% ipython --no-banner

In [1]: import numpy as np

In [2]: np.set_printoptions(precision=3, suppress=True, linewidth=100)

In [3]: other = np.array([[7, 3, -3, -8, -6],
   ...:     [8, 5, 8, -1, 6],
   ...:     [8, -2, 6, 1, -5],
   ...:     [6, 4, -3, 9, -7],
   ...:     [-7, -9, -1, 0, 3]])

In [4]: F = np.tril(other)

In [5]: F
Out[5]: 
array([[ 7,  0,  0,  0,  0],
       [ 8,  5,  0,  0,  0],
       [ 8, -2,  6,  0,  0],
       [ 6,  4, -3,  9,  0],
       [-7, -9, -1,  0,  3]])

In [6]: def softmax(z):
   ...:     e = np.exp(z - z.max(axis=-1, keepdims=True))
   ...:     return e / e.sum(axis=-1, keepdims=True)
   ...: 

In [7]: np.round(softmax(F[2]), 3) + 0
Out[7]: array([0.88 , 0.   , 0.119, 0.   , 0.   ])

In [8]: np.round(softmax(F[2] + 4), 3) + 0
Out[8]: array([0.88 , 0.   , 0.119, 0.   , 0.   ])

In [9]: softmax(F).sum(axis=1)
Out[9]: array([1., 1., 1., 1., 1.])

In [10]: att = F @ F.T / np.sqrt(5)

In [11]: np.round(softmax(att)[2] @ F, 3) + 0
Out[11]: array([ 8., -2.,  6.,  0.,  0.])

In [12]: softmax(att).round(6).argmax(axis=1)
Out[12]: array([1, 1, 2, 3, 4])

In [13]: np.allclose(F @ F.T, F.T @ F)
Out[13]: False

In [14]: round(np.linalg.det(F), 3)
Out[14]: np.float64(5670.0)

In [15]: np.trace(F)
Out[15]: np.int64(30)

In [16]: (F - F.T) / 2
Out[16]: 
array([[ 0. , -4. , -4. , -3. ,  3.5],
       [ 4. ,  0. ,  1. , -2. ,  4.5],
       [ 4. , -1. ,  0. ,  1.5,  0.5],
       [ 3. ,  2. , -1.5,  0. ,  0. ],
       [-3.5, -4.5, -0.5,  0. ,  0. ]])

In [17]: f, g = F[2], F[0]

In [18]: f @ f
Out[18]: np.int64(104)

In [19]: f @ g
Out[19]: np.int64(56)

In [20]: pr = (f @ g) / (f @ f) * f

In [21]: (g - pr) @ f
Out[21]: np.float64(0.0)

In [22]: pr
Out[22]: array([ 4.308, -1.077,  3.231,  0.   ,  0.   ])

In [23]: g - pr
Out[23]: array([ 2.692,  1.077, -3.231,  0.   ,  0.   ])

In [24]: np.outer(f, g)
Out[24]: 
array([[ 56,   0,   0,   0,   0],
       [-14,   0,   0,   0,   0],
       [ 42,   0,   0,   0,   0],
       [  0,   0,   0,   0,   0],
       [  0,   0,   0,   0,   0]])

In [25]: np.round(np.linalg.norm(f + g) ** 2 + np.linalg.norm(f - g) ** 2, 3)
Out[25]: np.float64(306.0)
